In [1]: import numpy as np

In [2]: np.set_printoptions(precision=2, suppress=True, linewidth=200, floatmode="fixed")

In [3]: rnd = lambda a: np.round(a, 2) + 0

In [4]: m1 = np.array([[-1.0, 1.0, -8.0], [-14.0, 8.0, -14.0], [2.0, -1.0, 9.0]])

In [5]: print(rnd(np.abs(np.linalg.svd(m1)[2][-1])))
[0.48 0.88 0.02]

In [6]: print(np.linalg.matrix_rank(m1, rtol=0.1))
2

In [7]: print(rnd(np.linalg.norm(m1, 2) / np.linalg.norm(m1)))
0.96

In [8]: theta = np.radians(135)

In [9]: r_ = np.eye(3)

In [10]: r_[1, 1] = r_[0, 0] = np.cos(theta)

In [11]: r_[1, 0], r_[0, 1] = -np.sin(theta), np.sin(theta)

In [12]: print(rnd(r_))
[[-0.71  0.71  0.00]
 [-0.71 -0.71  0.00]
 [ 0.00  0.00  1.00]]

In [13]: Y = m1 @ r_.T

In [14]: print(rnd(np.linalg.svd(m1, compute_uv=False)), rnd(np.linalg.svd(Y, compute_uv=False)))
[23.73  6.67  0.35] [23.73  6.67  0.35]

In [15]: print(rnd(Y))
[[  1.41   0.00  -8.00]
 [ 15.56   4.24 -14.00]
 [ -2.12  -0.71   9.00]]

In [16]: left, sig, Vh = np.linalg.svd(m1)

In [17]: print(rnd(sig))
[23.73  6.67  0.35]

In [18]: Y = left[:, :2] @ np.diag(sig[:2]) @ Vh[:2]

In [19]: print(rnd(np.linalg.norm(m1 - Y) / np.linalg.norm(m1)))
0.01

In [20]: O, r_ = np.linalg.qr(m1)

In [21]: print(rnd(abs(r_[0, 0])), rnd(np.linalg.norm(m1[:, 0])))
14.18 14.18

In [22]: print(rnd(O))
[[-0.07  0.95 -0.31]
 [-0.99 -0.02  0.16]
 [ 0.14  0.32  0.94]]

In [23]: print(rnd(np.abs(np.diag(r_))))
[14.18  0.45  8.75]

In [24]: print(O.shape, r_.shape)
(3, 3) (3, 3)

In [25]: print(rnd(r_))
[[14.18 -8.11 15.66]
 [ 0.00  0.45 -4.40]
 [ 0.00  0.00  8.75]]

In [26]: print(rnd(O @ r_))
[[ -1.00   1.00  -8.00]
 [-14.00   8.00 -14.00]
 [  2.00  -1.00   9.00]]

In [27]: data = np.load("block2.npy")

In [28]: print(data)
[[ 1 -1  1 -1]
 [ 1  0  0  0]
 [ 1  1  1  1]
 [ 1  2  4  8]
 [ 1  3  9 27]]

In [29]: # row 4 dominates

In [30]: proj = data @ np.linalg.solve(data.T @ data, data.T)

In [31]: print(rnd(np.trace(proj)))
4.0

In [32]: print(np.linalg.matrix_rank(np.eye(5) - proj))
1

In [33]: print(rnd(np.diag(proj)))
[0.99 0.77 0.49 0.77 0.99]

In [34]: print(rnd((np.eye(5) - proj) @ data))
[[0.00 0.00 0.00 0.00]
 [0.00 0.00 0.00 0.00]
 [0.00 0.00 0.00 0.00]
 [0.00 0.00 0.00 0.00]
 [0.00 0.00 0.00 0.00]]

In [35]: print(rnd(proj))
[[ 0.99  0.06 -0.09  0.06 -0.01]
 [ 0.06  0.77  0.34 -0.23  0.06]
 [-0.09  0.34  0.49  0.34 -0.09]
 [ 0.06 -0.23  0.34  0.77  0.06]
 [-0.01  0.06 -0.09  0.06  0.99]]

In [36]: rng = np.random.default_rng(85714)

In [37]: Y = proj + rng.integers(-2, 3, (5, 4)) @ rng.integers(-2, 3, (4, 5))

In [38]: print(rnd(Y))
[[-2.01  6.06  1.91 -4.94  0.99]
 [ 0.06 -5.23  2.34 -2.23  4.06]
 [-1.09  4.34  0.49 -0.66 -1.09]
 [-2.94  8.77  1.34 -3.23 -0.94]
 [-1.01 -1.94  1.91 -2.94  3.99]]

In [39]: print(rnd(np.linalg.svd(Y - proj, compute_uv=False)))
[14.61  8.69  0.00  0.00  0.00]

In [40]: print(np.abs(Y - proj).sum(axis=1))
[17.00 14.00  7.00 18.00 11.00]

In [41]: Y = np.c_[data[:, :1] @ np.array([[-2]]), np.array([-3, 1, 2, 0, 3])]

In [42]: print(Y)
[[-2 -3]
 [-2  1]
 [-2  2]
 [-2  0]
 [-2  3]]

In [43]: print(rnd(np.linalg.norm(np.linalg.qr(data)[0].T @ Y, axis=0) ** 2 / ((Y ** 2).sum(axis=0) + 1e-12)))
[1.00 0.96]

In [44]: A = np.array([[0, 0, 0, 1, 0, 0, 0, 0],
    ...:     [0, 0, 1, 0, 1, 1, 1, 0],
    ...:     [0, 1, 0, 0, 1, 1, 1, 0],
    ...:     [1, 0, 0, 0, 0, 0, 0, 1],
    ...:     [0, 1, 1, 0, 0, 1, 1, 0],
    ...:     [0, 1, 1, 0, 1, 0, 1, 0],
    ...:     [0, 1, 1, 0, 1, 1, 0, 0],
    ...:     [0, 0, 0, 1, 0, 0, 0, 0]])

In [45]: # row 7 repeats row 0

In [46]: evals, evecs = np.linalg.eigh(A)

In [47]: print(rnd(np.linalg.eigvalsh(A + 4 * np.eye(8))))
[2.59 3.00 3.00 3.00 3.00 4.00 5.41 8.00]

In [48]: print(rnd(evecs.T @ evecs))
[[1.00 0.00 0.00 0.00 0.00 0.00 0.00 0.00]
 [0.00 1.00 0.00 0.00 0.00 0.00 0.00 0.00]
 [0.00 0.00 1.00 0.00 0.00 0.00 0.00 0.00]
 [0.00 0.00 0.00 1.00 0.00 0.00 0.00 0.00]
 [0.00 0.00 0.00 0.00 1.00 0.00 0.00 0.00]
 [0.00 0.00 0.00 0.00 0.00 1.00 0.00 0.00]
 [0.00 0.00 0.00 0.00 0.00 0.00 1.00 0.00]
 [0.00 0.00 0.00 0.00 0.00 0.00 0.00 1.00]]

In [49]: print(np.unique(evals.round(6) + 0, return_counts=True)[1])
[1 4 1 1 1]

In [50]: print(rnd(evecs.T @ A @ evecs))
[[-1.41  0.00  0.00  0.00  0.00  0.00  0.00  0.00]
 [ 0.00 -1.00  0.00  0.00  0.00  0.00  0.00  0.00]
 [ 0.00  0.00 -1.00  0.00  0.00  0.00  0.00  0.00]
 [ 0.00  0.00  0.00 -1.00  0.00  0.00  0.00  0.00]
 [ 0.00  0.00  0.00  0.00 -1.00  0.00  0.00  0.00]
 [ 0.00  0.00  0.00  0.00  0.00  0.00  0.00  0.00]
 [ 0.00  0.00  0.00  0.00  0.00  0.00  1.41  0.00]
 [ 0.00  0.00  0.00  0.00  0.00  0.00  0.00  4.00]]

In [51]: print(rnd(np.linalg.eigvalsh(A @ A)))
[ 0.00  1.00  1.00  1.00  1.00  2.00  2.00 16.00]

In [52]: evals, evecs = np.linalg.eigh(A)

In [53]: x0 = np.array([-1, -3, 0, 1, -1, 3, 1, 3])

In [54]: print(np.abs(A).sum(axis=1).max(), rnd(np.abs(evals).max()))
4 4.0

In [55]: print(rnd(evecs * np.maximum(evals, 0) @ evecs.T))
[[0.35 0.00 0.00 0.50 0.00 0.00 0.00 0.35]
 [0.00 0.80 0.80 0.00 0.80 0.80 0.80 0.00]
 [0.00 0.80 0.80 0.00 0.80 0.80 0.80 0.00]
 [0.50 0.00 0.00 0.71 0.00 0.00 0.00 0.50]
 [0.00 0.80 0.80 0.00 0.80 0.80 0.80 0.00]
 [0.00 0.80 0.80 0.00 0.80 0.80 0.80 0.00]
 [0.00 0.80 0.80 0.00 0.80 0.80 0.80 0.00]
 [0.35 0.00 0.00 0.50 0.00 0.00 0.00 0.35]]

In [56]: print(rnd(x0 @ A @ x0 / (x0 @ x0)), rnd(evals[0]), rnd(evals[-1]))
-0.52 -1.41 4.0

In [57]: print(rnd(np.linalg.eigvalsh(A[1:, 1:])))
[-1.00 -1.00 -1.00 -1.00 -1.00  1.00  4.00]

In [58]: print(np.allclose(A, A.T))
True

In [59]: print(A @ A)
[[1 0 0 0 0 0 0 1]
 [0 4 3 0 3 3 3 0]
 [0 3 4 0 3 3 3 0]
 [0 0 0 2 0 0 0 0]
 [0 3 3 0 4 3 3 0]
 [0 3 3 0 3 4 3 0]
 [0 3 3 0 3 3 4 0]
 [1 0 0 0 0 0 0 1]]

In [60]: print(rnd(np.linalg.det(A)))
0.0

In [61]: print(rnd(np.abs(np.linalg.eigvals(A)).max()))
4.0

In [62]: print(np.allclose(A @ A.T, A.T @ A))
True

In [63]: left, sig, Vh = np.linalg.svd(A)

In [64]: print(np.argmax(sig[:-1] / (sig[1:] + 1e-6)) + 1)
7

In [65]: print(rnd(sig))
[4.00 1.41 1.41 1.00 1.00 1.00 1.00 0.00]

In [66]: Y = left[:, :7] @ np.diag(sig[:7]) @ Vh[:7]

In [67]: print(rnd(Y))
[[0.00 0.00 0.00 1.00 0.00 0.00 0.00 0.00]
 [0.00 0.00 1.00 0.00 1.00 1.00 1.00 0.00]
 [0.00 1.00 0.00 0.00 1.00 1.00 1.00 0.00]
 [1.00 0.00 0.00 0.00 0.00 0.00 0.00 1.00]
 [0.00 1.00 1.00 0.00 0.00 1.00 1.00 0.00]
 [0.00 1.00 1.00 0.00 1.00 0.00 1.00 0.00]
 [0.00 1.00 1.00 0.00 1.00 1.00 0.00 0.00]
 [0.00 0.00 0.00 1.00 0.00 0.00 0.00 0.00]]

In [68]: print(np.linalg.matrix_rank(Y))
7

In [69]: print(rnd(np.abs(A - Y).max()))
0.0

In [70]: print(rnd(np.linalg.norm(A - Y, 2)), sig[7])
0.0 -0.0

In [71]: feats = np.array([[0, 2, 3, 2, 1, -3, 1, 2],
    ...:     [-2, 0, 1, -1, 0, 2, -1, -1],
    ...:     [-3, -1, 0, -2, -1, 1, -1, 3],
    ...:     [-2, 1, 2, 0, 1, 1, 1, 0],
    ...:     [-1, 0, 1, -1, 0, 2, -1, -3],
    ...:     [3, -2, -1, -1, -2, 0, 0, 0],
    ...:     [-1, 1, 1, -1, 1, 0, 0, -1],
    ...:     [-2, 1, -3, 0, 3, 0, 1, 0]])

In [72]: x0 = np.array([4, -9, 3, -1])

In [73]: y = data @ x0

In [74]: print(y)
[ 17   4  -3 -10 -23]

In [75]: print(rnd(np.linalg.solve(data.T @ data, data.T @ y)))
[ 4.00 -9.00  3.00 -1.00]

In [76]: y = y + 0.02 * rng.normal(size=5)

In [77]: print(rnd(y))
[ 17.02   4.00  -2.96  -9.99 -23.01]

In [78]: c, *_ = np.linalg.lstsq(data, y)

In [79]: print(rnd(np.linalg.norm(y - data @ c)))
0.02

In [80]: print(rnd(data.T @ (y - data @ c)))
[0.00 0.00 0.00 0.00]

In [81]: x0 = np.array([0, 2, 0, 0, 0, 2, 2, 1])

In [82]: y = feats @ x0

In [83]: c, lr = np.zeros(8), 1 / np.linalg.norm(feats, 2) ** 2

In [84]: for i in range(250):
    ...:     c -= lr * feats.T @ (feats @ c - y)
    ...:     if i % 50 == 0: print(i, round(np.linalg.norm(feats @ c - y), 2))
    ...: 
0 3.37
50 0.58
100 0.42
150 0.4
200 0.38

In [85]: print(rnd(np.linalg.cond(feats)))
36.37

In [86]: print(rnd(c))
[-0.46  0.39  0.33  0.26  0.57  1.36  2.10  0.64]
